% ipython --no-banner

In [1]: import numpy as np

In [2]: from numpy import linalg as LA

In [3]: np.set_printoptions(precision=2, suppress=True, linewidth=100)

In [4]: def tidy(a):
   ...:     return np.round(a, 2) + 0
   ...: 

In [5]: K = np.load("run1.npy")

In [6]: K
Out[6]: 
array([[ 6.,  4.,  0., -2., -2.,  0.],
       [ 4.,  6.,  0., -2., -2.,  0.],
       [ 0.,  0.,  2.,  0.,  0.,  0.],
       [-2., -2.,  0.,  3.,  1.,  0.],
       [-2., -2.,  0.,  1.,  3.,  0.],
       [ 0.,  0.,  0.,  0.,  0.,  2.]])

In [7]: # 3 blocks once reordered

In [8]: x0 = np.array([2, 5, 1, 4, 1, 5])

In [9]: h1 = np.maximum(K @ x0, 0)

In [10]: K.T @ h1
Out[10]: array([ 244.,  256.,    4., -100., -100.,   20.])

In [11]: K * (h1 > 1e-9)[:, None]
Out[11]: 
array([[ 6.,  4.,  0., -2., -2.,  0.],
       [ 4.,  6.,  0., -2., -2.,  0.],
       [ 0.,  0.,  2.,  0.,  0.,  0.],
       [-0., -0.,  0.,  0.,  0.,  0.],
       [-0., -0.,  0.,  0.,  0.,  0.],
       [ 0.,  0.,  0.,  0.,  0.,  2.]])

In [12]: tidy(np.tanh(K @ x0))
Out[12]: array([ 1.  ,  1.  ,  0.96, -0.76, -1.  ,  1.  ])

In [13]: rng = np.random.default_rng(578162)

In [14]: W0 = (rng.random((7, 7)) < 0.3) + np.eye(7)

In [15]: W0 /= W0.sum(axis=1, keepdims=True)

In [16]: tidy(W0)
Out[16]: 
array([[0.25, 0.  , 0.25, 0.  , 0.  , 0.25, 0.25],
       [0.  , 0.5 , 0.  , 0.  , 0.25, 0.25, 0.  ],
       [0.  , 0.  , 1.  , 0.  , 0.  , 0.  , 0.  ],
       [0.17, 0.  , 0.17, 0.17, 0.17, 0.17, 0.17],
       [0.  , 0.25, 0.  , 0.  , 0.25, 0.25, 0.25],
       [0.25, 0.  , 0.25, 0.  , 0.  , 0.5 , 0.  ],
       [0.  , 0.  , 0.  , 0.  , 0.33, 0.33, 0.33]])

In [17]: W0 @ np.ones(7)
Out[17]: array([1., 1., 1., 1., 1., 1., 1.])

In [18]: tidy(W0.sum(axis=1))
Out[18]: array([1., 1., 1., 1., 1., 1., 1.])

In [19]: tidy(LA.matrix_power(W0, 100))
Out[19]: 
array([[0., 0., 1., 0., 0., 0., 0.],
       [0., 0., 1., 0., 0., 0., 0.],
       [0., 0., 1., 0., 0., 0., 0.],
       [0., 0., 1., 0., 0., 0., 0.],
       [0., 0., 1., 0., 0., 0., 0.],
       [0., 0., 1., 0., 0., 0., 0.],
       [0., 0., 1., 0., 0., 0., 0.]])

In [20]: pr = np.eye(7)[6]

In [21]: for _ in range(4):
    ...:     pr = pr @ W0
    ...:     print(pr.round(2))
    ...: 
[0.   0.   0.   0.   0.33 0.33 0.33]
[0.08 0.08 0.08 0.   0.19 0.36 0.19]
[0.11 0.09 0.19 0.   0.13 0.34 0.13]
[0.11 0.08 0.31 0.   0.1  0.3  0.11]

In [22]: A2 = W0 + rng.integers(-2, 3, (7, 6)) @ rng.integers(-2, 3, (6, 7))

In [23]: tidy(A2)
Out[23]: 
array([[ 3.25, -2.  ,  4.25,  2.  , -3.  ,  3.25,  4.25],
       [ 4.  , -2.5 ,  4.  , 10.  , -1.75, -3.75,  3.  ],
       [ 4.  , -4.  , -3.  ,  0.  ,  3.  ,  9.  , -5.  ],
       [-3.83,  4.  , -0.83, -2.83, -5.83, -1.83,  0.17],
       [-5.  , -1.75,  1.  , -5.  , -6.75,  0.25,  0.25],
       [ 0.25,  6.  , -6.75, -2.  ,  5.  ,  1.5 , -5.  ],
       [ 3.  ,  4.  , -2.  ,  6.  ,  6.33, -3.67, -0.67]])

In [24]: np.abs(A2 - W0).sum(axis=1)
Out[24]: array([21., 30., 29., 20., 20., 26., 26.])

In [25]: A2 - W0
Out[25]: 
array([[ 3., -2.,  4.,  2., -3.,  3.,  4.],
       [ 4., -3.,  4., 10., -2., -4.,  3.],
       [ 4., -4., -4.,  0.,  3.,  9., -5.],
       [-4.,  4., -1., -3., -6., -2.,  0.],
       [-5., -2.,  1., -5., -7.,  0.,  0.],
       [ 0.,  6., -7., -2.,  5.,  1., -5.],
       [ 3.,  4., -2.,  6.,  6., -4., -1.]])

In [26]: X = np.loadtxt("test10.csv", delimiter=",")

In [27]: X
Out[27]: 
array([[ 0.,  0.,  0.,  0.],
       [-2.,  1.,  2., -1.],
       [ 3., -1., -1., -1.],
       [ 0.,  0.,  0.,  0.],
       [ 2.,  1., -1., -1.],
       [ 3.,  2., -2., -1.],
       [ 0.,  0.,  0.,  0.],
       [ 3.,  2., -2., -1.],
       [ 4., -1., -1., -2.],
       [-2.,  1.,  2., -1.],
       [ 0., -1.,  2., -2.],
       [-2.,  1.,  2., -1.]])

In [28]: # row 3 repeats row 0

In [29]: lab = X[:, 3] > np.median(X[:, 3])

In [30]: r0 = X[lab].mean(axis=0) - X[~lab].mean(axis=0)

In [31]: tidy(r0)
Out[31]: array([-1.  , -0.56, -0.11,  1.22])

In [32]: lab.astype(int)
Out[32]: array([1, 0, 0, 1, 0, 0, 1, 0, 0, 0, 0, 0])

In [33]: (((X - X.mean(axis=0)) @ r0 > 0) == lab).mean()
Out[33]: np.float64(0.75)

In [34]: w1 = np.array([[0, 1, 1, 2], [0, 2, 2, 3], [3, 2, 1, 2], [1, 0, 3, 0]])

In [35]: c = np.array([-6, 7, 6, 3])

In [36]: act = np.maximum(X @ w1 + c, 0)

In [37]: act
Out[37]: 
array([[ 0.,  7.,  6.,  3.],
       [ 0., 11.,  5.,  6.],
       [ 0.,  6.,  3.,  4.],
       [ 0.,  7.,  6.,  3.],
       [ 0.,  9.,  6.,  8.],
       [ 0., 10.,  8., 11.],
       [ 0.,  7.,  6.,  3.],
       [ 0., 10.,  8., 11.],
       [ 0.,  7.,  1.,  6.],
       [ 0., 11.,  5.,  6.],
       [ 0.,  9.,  0.,  4.],
       [ 0., 11.,  5.,  6.]])

In [38]: (act > 0).astype(int)
Out[38]: 
array([[0, 1, 1, 1],
       [0, 1, 1, 1],
       [0, 1, 1, 1],
       [0, 1, 1, 1],
       [0, 1, 1, 1],
       [0, 1, 1, 1],
       [0, 1, 1, 1],
       [0, 1, 1, 1],
       [0, 1, 1, 1],
       [0, 1, 1, 1],
       [0, 1, 0, 1],
       [0, 1, 1, 1]])

In [39]: LA.matrix_rank(act)
Out[39]: np.int64(3)

In [40]: Z = np.array([[-3, 0], [-2, 0], [0, -1], [-3, -1]])

In [41]: act @ Z
Out[41]: 
array([[-23.,  -9.],
       [-40., -11.],
       [-24.,  -7.],
       [-23.,  -9.],
       [-42., -14.],
       [-53., -19.],
       [-23.,  -9.],
       [-53., -19.],
       [-32.,  -7.],
       [-40., -11.],
       [-30.,  -4.],
       [-40., -11.]])

In [42]: (act @ Z).round(6).argmax(axis=1)
Out[42]: array([1, 1, 1, 1, 1, 1, 1, 1, 1, 1, 1, 1])

In [43]: Xc = (X - X.mean(axis=0)) / X.std(axis=0)

In [44]: np.argwhere(np.abs(Xc) > 2)
Out[44]: array([], shape=(0, 2), dtype=int64)

In [45]: Xc.std(axis=0)
Out[45]: array([1., 1., 1., 1.])

In [46]: c = LA.lstsq(np.delete(Xc, 3, axis=1), Xc[:, 3])[0]

In [47]: np.abs(c).argmax()
Out[47]: np.int64(0)

In [48]: d = LA.norm(X[:, None] - X[None], axis=-1)

In [49]: LA.matrix_rank(d ** 2)
Out[49]: np.int64(6)

In [50]: tidy(d[:5, :5])
Out[50]: 
array([[0.  , 3.16, 3.46, 0.  , 2.65],
       [3.16, 0.  , 6.16, 3.16, 5.  ],
       [3.46, 6.16, 0.  , 3.46, 2.24],
       [0.  , 3.16, 3.46, 0.  , 2.65],
       [2.65, 5.  , 2.24, 2.65, 0.  ]])

In [51]: np.unravel_index(d.round(6).argmax(), d.shape)
Out[51]: (np.int64(1), np.int64(8))

In [52]: d.shape
Out[52]: (12, 12)

In [53]: tidy(LA.norm(X - X.mean(axis=0), axis=1))
Out[53]: array([1.26, 3.4 , 2.87, 1.26, 1.76, 3.45, 1.26, 3.45, 3.86, 3.4 , 2.72, 3.4 ])

In [54]: np.flatnonzero(d[3] < d.mean() / 2)
Out[54]: array([0, 3, 6])

In [55]: d[3].round(6).argsort(kind="stable")[:4]
Out[55]: array([0, 3, 6, 4])
